% ipython --no-banner

In [1]: import numpy as np

In [2]: np.set_printoptions(precision=1, suppress=True, linewidth=140)

In [3]: data = np.loadtxt("m.csv", delimiter=",")

In [4]: print(data)
[[-1.5  1.9  2.3]
 [-1.2  1.1  0.7]
 [ 1.5 -2.1 -2.1]
 [-1.5  1.8  1.3]
 [ 1.7 -1.3 -1.3]
 [-1.6  1.   1. ]
 [ 2.3 -2.  -1.6]
 [-1.2  1.3  1.3]
 [ 2.8 -2.8 -2.7]
 [-2.4  2.9  2.9]
 [ 1.4 -1.5 -1.5]
 [-0.5  1.2  0.5]
 [-0.5  0.3  0.5]
 [-1.7  1.3  1.4]
 [ 1.  -1.3 -1.4]
 [-0.4 -0.1  0.3]
 [ 1.5 -0.9 -1.5]
 [-3.2  2.7  3.1]
 [-0.4  0.3  0.4]
 [ 0.4 -0.4 -0.7]
 [-4.4  5.   5.1]
 [-1.7  1.8  1.6]
 [-3.5  2.7  3.1]
 [ 4.2 -3.7 -4.5]
 [-0.5  0.4  0.4]
 [ 2.7 -2.5 -2.2]
 [-5.1  5.5  5.5]]

In [5]: x0 = np.array([-2, 1, 0])

In [6]: a = np.maximum(data @ x0, 0)

In [7]: print(a)
[ 4.9  3.5  0.   4.8  0.   4.2  0.   3.7  0.   7.7  0.   2.2  1.3  4.7  0.   0.7  0.   9.1  1.1  0.  13.8  5.2  9.7  0.   1.4  0.  15.7]

In [8]: print(np.flatnonzero(a > 1e-9))
[ 0  1  3  5  7  9 11 12 13 15 17 18 20 21 22 24 26]

In [9]: print(data.T @ a)
[-272.2  278.6  284.2]

In [10]: K = np.load("test16.npy")

In [11]: print(K)
[[18 12 24  0]
 [ 6  4  8  0]
 [ 6  4  8  0]]

In [12]: proj = data @ np.linalg.solve(data.T @ data, data.T)

In [13]: print(np.round(np.linalg.eigvalsh(proj), 1) + 0)
[0. 0. 0. 0. 0. 0. 0. 0. 0. 0. 0. 0. 0. 0. 0. 0. 0. 0. 0. 0. 0. 0. 0. 0. 1. 1. 1.]

In [14]: print(proj @ data[:, 1])
[ 1.9  1.1 -2.1  1.8 -1.3  1.  -2.   1.3 -2.8  2.9 -1.5  1.2  0.3  1.3 -1.3 -0.1 -0.9  2.7  0.3 -0.4  5.   1.8  2.7 -3.7  0.4 -2.5  5.5]

In [15]: m1 = np.load("sample13.npy")

In [16]: print(m1)
[[ -0.1  -6.5  -4.1]
 [  5.1  -2.3  -3. ]
 [  2.1  -4.1  -3.4]
 [  5.3  -3.7  -3.6]
 [  2.4  -4.5  -3.6]
 [  0.3  -7.6  -4.6]
 [ -2.3  -8.8  -4.7]
 [  4.3  -2.8  -3.1]
 [ -3.5  -6.   -3.4]
 [  1.3  -6.5  -4.3]
 [  7.1   0.9  -1.9]
 [ -0.6  -1.9  -2. ]
 [  9.8   1.6  -2. ]
 [  4.   -4.1  -3.6]
 [  2.3  -2.   -2.5]
 [  8.5  -0.2  -2.6]
 [  4.3  -4.4  -3.8]
 [  4.8  -3.1  -3.3]
 [  6.9  -0.1  -2.3]
 [  3.6  -0.9  -2.2]
 [  4.1  -2.1  -2.7]
 [  4.9   1.7  -1.3]
 [ -3.9  -7.6  -4. ]
 [ -3.4 -10.7  -5.4]]

In [17]: lab = m1[:, 1] > np.median(m1[:, 1])

In [18]: f = m1[lab].mean(axis=0) - m1[~lab].mean(axis=0)

In [19]: print(((m1 - m1.mean(axis=0)) @ f > 0).astype(int))
[0 1 0 1 0 0 0 1 0 0 1 0 1 1 1 1 1 1 1 1 1 1 0 0]

In [20]: print(lab.astype(int))
[0 1 0 0 0 0 0 1 0 0 1 1 1 0 1 1 0 1 1 1 1 1 0 0]

In [21]: cov = np.cov(data, rowvar=False)

In [22]: print(np.round(np.polyfit(data[:, 2], data[:, 1], 1), 1) + 0)
[1. 0.]

In [23]: print(np.median(data, axis=0))
[-0.5  0.4  0.5]

In [24]: print(np.argsort(-data.std(axis=0).round(6), kind="stable"))
[2 0 1]

In [25]: print(np.argwhere(np.triu(np.abs(np.corrcoef(data.T)) > 0.8, 1)))
[[0 1]
 [0 2]
 [1 2]]

In [26]: print(np.round(np.corrcoef(data[:, 2], data[:, 1])[0, 1], 1))
1.0

In [27]: print(data.std(axis=0))
[2.2 2.2 2.3]

In [28]: t = np.deg2rad(180)

In [29]: arr = np.eye(3)

In [30]: arr[np.ix_([0, 1], [0, 1])] = [[np.cos(t), -np.sin(t)], [np.sin(t), np.cos(t)]]

In [31]: print(arr.round(1) + 0)
[[-1.  0.  0.]
 [ 0. -1.  0.]
 [ 0.  0.  1.]]

In [32]: def softmax(z):
    ...:     e = np.exp(z - z.max(axis=-1, keepdims=True))
    ...:     return e / e.sum(axis=-1, keepdims=True)
    ...: 

In [33]: print(np.round(softmax(m1[21]), 1) + 0)
[1. 0. 0.]

In [34]: scores = m1 @ m1.T / np.sqrt(3)

In [35]: print(softmax(scores)[21] @ m1)
[ 9.8  1.6 -2. ]

In [36]: x0 = np.array([3, 1, 2])

In [37]: a = np.maximum(m1 @ x0, 0)

In [38]: print(m1.T @ a)
[ 891.8   -4.3 -293.6]

In [39]: print(np.maximum(m1 @ x0, 0) - np.maximum(-m1 @ x0, 0))
[-15.    7.   -4.6   5.   -4.5 -15.9 -25.1   3.9 -23.3 -11.2  18.4  -7.7  27.    0.7  -0.1  20.1   0.9   4.7  16.    5.5   4.8  13.8 -27.3
 -31.7]

In [40]: print(np.tanh(m1 @ x0))
[-1.   1.  -1.   1.  -1.  -1.  -1.   1.  -1.  -1.   1.  -1.   1.   0.6 -0.1  1.   0.7  1.   1.   1.   1.   1.  -1.  -1. ]

In [41]: print(m1 * (a > 1e-9)[:, None])
[[-0.  -0.  -0. ]
 [ 5.1 -2.3 -3. ]
 [ 0.  -0.  -0. ]
 [ 5.3 -3.7 -3.6]
 [ 0.  -0.  -0. ]
 [ 0.  -0.  -0. ]
 [-0.  -0.  -0. ]
 [ 4.3 -2.8 -3.1]
 [-0.  -0.  -0. ]
 [ 0.  -0.  -0. ]
 [ 7.1  0.9 -1.9]
 [-0.  -0.  -0. ]
 [ 9.8  1.6 -2. ]
 [ 4.  -4.1 -3.6]
 [ 0.  -0.  -0. ]
 [ 8.5 -0.2 -2.6]
 [ 4.3 -4.4 -3.8]
 [ 4.8 -3.1 -3.3]
 [ 6.9 -0.1 -2.3]
 [ 3.6 -0.9 -2.2]
 [ 4.1 -2.1 -2.7]
 [ 4.9  1.7 -1.3]
 [-0.  -0.  -0. ]
 [-0.  -0.  -0. ]]

In [42]: B = np.c_[m1[:, :2] @ np.array([[-2, 0], [2, -1]]), np.array([-2, 1, 0, -4, -4, 5, 1, -2, 5, -1, -4, -2, 3, 4, 5, 1, 5, 1, -3, -3, 1, 2, -1, 3])]

In [43]: print(B)
[[-12.8   6.5  -2. ]
 [-14.8   2.3   1. ]
 [-12.4   4.1   0. ]
 [-18.    3.7  -4. ]
 [-13.8   4.5  -4. ]
 [-15.8   7.6   5. ]
 [-13.    8.8   1. ]
 [-14.2   2.8  -2. ]
 [ -5.    6.    5. ]
 [-15.6   6.5  -1. ]
 [-12.4  -0.9  -4. ]
 [ -2.6   1.9  -2. ]
 [-16.4  -1.6   3. ]
 [-16.2   4.1   4. ]
 [ -8.6   2.    5. ]
 [-17.4   0.2   1. ]
 [-17.4   4.4   5. ]
 [-15.8   3.1   1. ]
 [-14.    0.1  -3. ]
 [ -9.    0.9  -3. ]
 [-12.4   2.1   1. ]
 [ -6.4  -1.7   2. ]
 [ -7.4   7.6  -1. ]
 [-14.6  10.7   3. ]]

In [44]: print(np.linalg.matrix_rank(B))
3

In [45]: print(np.linalg.matrix_rank(np.c_[m1, B]))
4

In [46]: print(np.round(np.linalg.norm(B - m1 @ np.linalg.lstsq(m1, B)[0], axis=0), 1) + 0)
[ 0.   0.  14.4]

In [47]: Xc = (B - B.mean(axis=0)) / B.std(axis=0)

In [48]: print(Xc.std(axis=0))
[1. 1. 1.]

In [49]: c = np.linalg.lstsq(np.delete(Xc, 2, axis=1), Xc[:, 2])[0]

In [50]: print(c.round(1) + 0)
[0.  0.2]

In [51]: print(round(float(1 - np.var(Xc[:, 2] - np.delete(Xc, 2, axis=1) @ c)), 1))
0.0

In [52]: x0 = np.array([-2, 4, 1])

In [53]: target = m1 @ x0

In [54]: c, lr = np.zeros(3), 1 / np.linalg.norm(m1, 2) ** 2

In [55]: for i in range(6):
    ...:     c -= lr * m1.T @ (m1 @ c - target)
    ...:     if i % 2 == 0: print(i, round(np.linalg.norm(m1 @ c - target), 1))
    ...: 
0 3.6
2 2.7
4 2.7

In [56]: print(np.round(np.linalg.cond(m1), 1))
18.5
